$ python3 -q
>>> import numpy as np
>>> import numpy.linalg as la
>>> np.set_printoptions(precision=2, suppress=True, linewidth=140)
>>> J = np.load("dump.npy")
>>> J
array([[ 3, -5,  0,  4,  0,  0],
       [ 0,  0,  0, -1,  0,  0],
       [ 0,  0,  4,  0,  0,  0]])
>>> T = np.stack([J, 4 * J, J[::-1]])
>>> np.einsum("bij,cij->bc", T, T)
array([[  67,  268,    1],
       [ 268, 1072,    4],
       [   1,    4,   67]])
>>> la.norm(T, axis=(1, 2))
array([ 8.19, 32.74,  8.19])
>>> other = J[0, 0] * J[1:] - np.outer(J[1:, 0], J[0])
>>> other
array([[ 0,  0,  0, -3,  0,  0],
       [ 0,  0, 12,  0,  0,  0]])
>>> J[:, 0] / J[0, 0]
array([1., 0., 0.])
>>> rng = np.random.default_rng(3735)
>>> other = J + rng.integers(-2, 3, (3, 2)) @ rng.integers(-2, 3, (2, 6))
>>> other
array([[ 8, -3, -1,  4,  5,  1],
       [ 3, -2, -3, -5,  3,  3],
       [ 6,  4,  4,  2,  6,  0]])
>>> np.abs(other - J).sum(axis=1)
array([14, 18, 18])
>>> la.matrix_rank(other - J, tol=1e-8)
np.int64(2)
>>> M = np.loadtxt("sample7.csv", delimiter=",")
>>> M
array([[ 6.,  1., -5.,  4., -3.],
       [ 1., 10., -7.,  1., -2.],
       [-5., -7., -4., -8., -5.],
       [ 4.,  1., -8.,  6.,  1.],
       [-3., -2., -5.,  1., -6.]])
>>> P = np.triu(np.array([[0, 0, 2, -1, 2],
...     [1, -1, 2, 0, -3],
...     [-1, 3, -2, -2, 1],
...     [-3, -3, -2, -1, 3],
...     [-3, 3, 2, -1, 2]]), 1) + np.eye(5)
>>> other = P @ M @ la.inv(P)
>>> other
array([[ -14.,  -18.,   49.,   68., -305.],
       [   0.,    2.,   -4.,  -26.,   94.],
       [ -16.,  -11.,   61.,   87., -336.],
       [  -5.,   -5.,   -3.,   -2.,  -13.],
       [  -3.,   -2.,    5.,    8.,  -35.]])
>>> w, evecs = la.eig(M)
>>> w
array([ 17.64, -14.  ,   8.69,   3.79,  -4.12])
>>> np.sort(la.eigvals(M.T))
array([-14.  ,  -4.12,   3.79,   8.69,  17.64])
>>> np.sort(la.eigvals(M @ M))
array([ 14.35,  16.98,  75.45, 195.92, 311.3 ])
>>> round(np.prod(w), 2)
np.float64(33480.0)
>>> np.sort(la.eigvals(la.inv(M)))
array([-0.24, -0.07,  0.06,  0.12,  0.26])
>>> np.round(M @ evecs[:, 0] - w[0] * evecs[:, 0], 2) + 0
array([0., 0., 0., 0., 0.])
>>> theta = np.radians(60)
>>> R = np.eye(5)
>>> R[3, 3] = R[2, 2] = np.cos(theta)
>>> R[3, 2], R[2, 3] = -np.sin(theta), np.sin(theta)
>>> R
array([[ 1.  ,  0.  ,  0.  ,  0.  ,  0.  ],
       [ 0.  ,  1.  ,  0.  ,  0.  ,  0.  ],
       [ 0.  ,  0.  ,  0.5 ,  0.87,  0.  ],
       [ 0.  ,  0.  , -0.87,  0.5 ,  0.  ],
       [ 0.  ,  0.  ,  0.  ,  0.  ,  1.  ]])
>>> other = M @ R.T
>>> round(la.det(R), 2), np.trace(R)
(np.float64(1.0), np.float64(4.0))
>>> np.allclose(M @ M.T, other @ other.T)
True
>>> la.svd(M, compute_uv=False), la.svd(other, compute_uv=False)
(array([17.64, 14.  ,  8.69,  4.12,  3.79]), array([17.64, 14.  ,  8.69,  4.12,  3.79]))
>>> np.allclose(la.norm(M, axis=1), la.norm(other, axis=1))
True
>>> w, evecs = la.eigh(M)
>>> la.eigvalsh(M + -1 * np.eye(5))
array([-15.  ,  -5.12,   2.79,   7.69,  16.64])
>>> w
array([-14.  ,  -4.12,   3.79,   8.69,  17.64])
>>> np.abs(evecs[:, -1])
array([0.43, 0.56, 0.48, 0.53, 0.02])
>>> round(w.sum(), 2), np.trace(M)
(np.float64(12.0), np.float64(12.0))
>>> np.round(evecs.T @ M @ evecs, 2) + 0
array([[-14.  ,   0.  ,   0.  ,   0.  ,   0.  ],
       [  0.  ,  -4.12,   0.  ,   0.  ,   0.  ],
       [  0.  ,   0.  ,   3.79,   0.  ,   0.  ],
       [  0.  ,   0.  ,   0.  ,   8.69,   0.  ],
       [  0.  ,   0.  ,   0.  ,   0.  ,  17.64]])
>>> la.eigvalsh(M @ M)
array([ 14.35,  16.98,  75.45, 195.92, 311.3 ])
>>> np.round(evecs.T @ evecs, 2) + 0
array([[1., 0., 0., 0., 0.],
       [0., 1., 0., 0., 0.],
       [0., 0., 1., 0., 0.],
       [0., 0., 0., 1., 0.],
       [0., 0., 0., 0., 1.]])
>>> A = np.load("out0.npy")
>>> A
array([[0, 0, 0, 1, 0, 0, 0],
       [0, 0, 0, 0, 0, 0, 1],
       [0, 1, 0, 0, 0, 0, 0],
       [1, 0, 0, 0, 0, 0, 0],
       [0, 0, 0, 0, 1, 0, 0],
       [0, 0, 1, 0, 0, 0, 0],
       [0, 0, 0, 0, 0, 1, 0]])
>>> theta = np.radians(135)
>>> R = np.eye(6)
>>> R[3, 3] = R[0, 0] = np.cos(theta)
>>> R[3, 0], R[0, 3] = -np.sin(theta), np.sin(theta)
>>> R
array([[-0.71,  0.  ,  0.  ,  0.71,  0.  ,  0.  ],
       [ 0.  ,  1.  ,  0.  ,  0.  ,  0.  ,  0.  ],
       [ 0.  ,  0.  ,  1.  ,  0.  ,  0.  ,  0.  ],
       [-0.71,  0.  ,  0.  , -0.71,  0.  ,  0.  ],
       [ 0.  ,  0.  ,  0.  ,  0.  ,  1.  ,  0.  ],
       [ 0.  ,  0.  ,  0.  ,  0.  ,  0.  ,  1.  ]])
>>> other = J @ R.T
>>> round(float(la.det(R)), 2), round(float(np.trace(R)), 2)
(1.0, 2.59)
>>> la.svd(J, compute_uv=False), la.svd(other, compute_uv=False)
(array([7.09, 4.  , 0.82]), array([7.09, 4.  , 0.82]))
>>> np.allclose(J @ J.T, other @ other.T)
True
>>> other = A + rng.integers(-2, 3, (7, 1)) @ rng.integers(-2, 3, (1, 7))
>>> other
array([[ 0,  0,  0,  1,  0,  0,  0],
       [-2, -1, -1,  2, -1,  0,  3],
       [-4, -1, -2,  4, -2,  0,  4],
       [ 1,  0,  0,  0,  0,  0,  0],
       [-4, -2, -2,  4, -1,  0,  4],
       [ 0,  0,  1,  0,  0,  0,  0],
       [ 4,  2,  2, -4,  2,  1, -4]])
>>> la.matrix_rank(other - A, tol=1e-8)
np.int64(1)
>>> np.abs(other - A).sum(axis=1)
array([ 0,  9, 18,  0, 18,  0, 18])
>>> np.round(la.svd(other - A, compute_uv=False), 2) + 0
array([13.96,  0.  ,  0.  ,  0.  ,  0.  ,  0.  ,  0.  ])
>>> W0 = np.loadtxt("layer18.csv", delimiter=",")
>>> W0
array([[ 9.,  1.,  2.,  5.],
       [ 1., 15.,  2.,  7.],
       [ 2.,  2.,  2.,  6.],
       [ 5.,  7.,  6., 31.]])
>>> left, sv, vt = la.svd(W0)
>>> np.argmax(sv[:-1] / (sv[1:] + 1e-6)) + 1
np.int64(3)
>>> sv
array([35.9 , 12.52,  7.93,  0.65])
>>> other = left[:, :3] @ np.diag(sv[:3]) @ vt[:3]
>>> round(la.norm(W0 - other) / la.norm(W0), 2)
np.float64(0.02)
>>> la.matrix_rank(W0, rtol=0.05)
np.int64(3)
>>> np.round(np.abs(W0 - other).max(), 2)
np.float64(0.62)
>>> la.matrix_rank(other)
np.int64(3)
>>> Lm = la.cholesky(W0)
>>> Lm
array([[3.  , 0.  , 0.  , 0.  ],
       [0.33, 3.86, 0.  , 0.  ],
       [0.67, 0.46, 1.16, 0.  ],
       [1.67, 1.67, 3.55, 3.58]])
>>> round(float(np.prod(np.diag(Lm)) ** 2), 2), np.round(la.det(W0), 2)
(2304.0, np.float64(2304.0))
>>> np.diag(Lm) ** 2
array([ 9.  , 14.89,  1.34, 12.8 ])
>>> la.eigvalsh(W0).min() > 0
np.True_
>>> f = np.array([2, -2])
>>> np.array([np.convolve(row, f, "same") for row in J])
array([[  6, -16,  10,   8,  -8,   0],
       [  0,   0,   0,  -2,   2,   0],
       [  0,   0,   8,  -8,   0,   0]])
>>> np.convolve(J[1], f)
array([ 0,  0,  0, -2,  2,  0,  0])
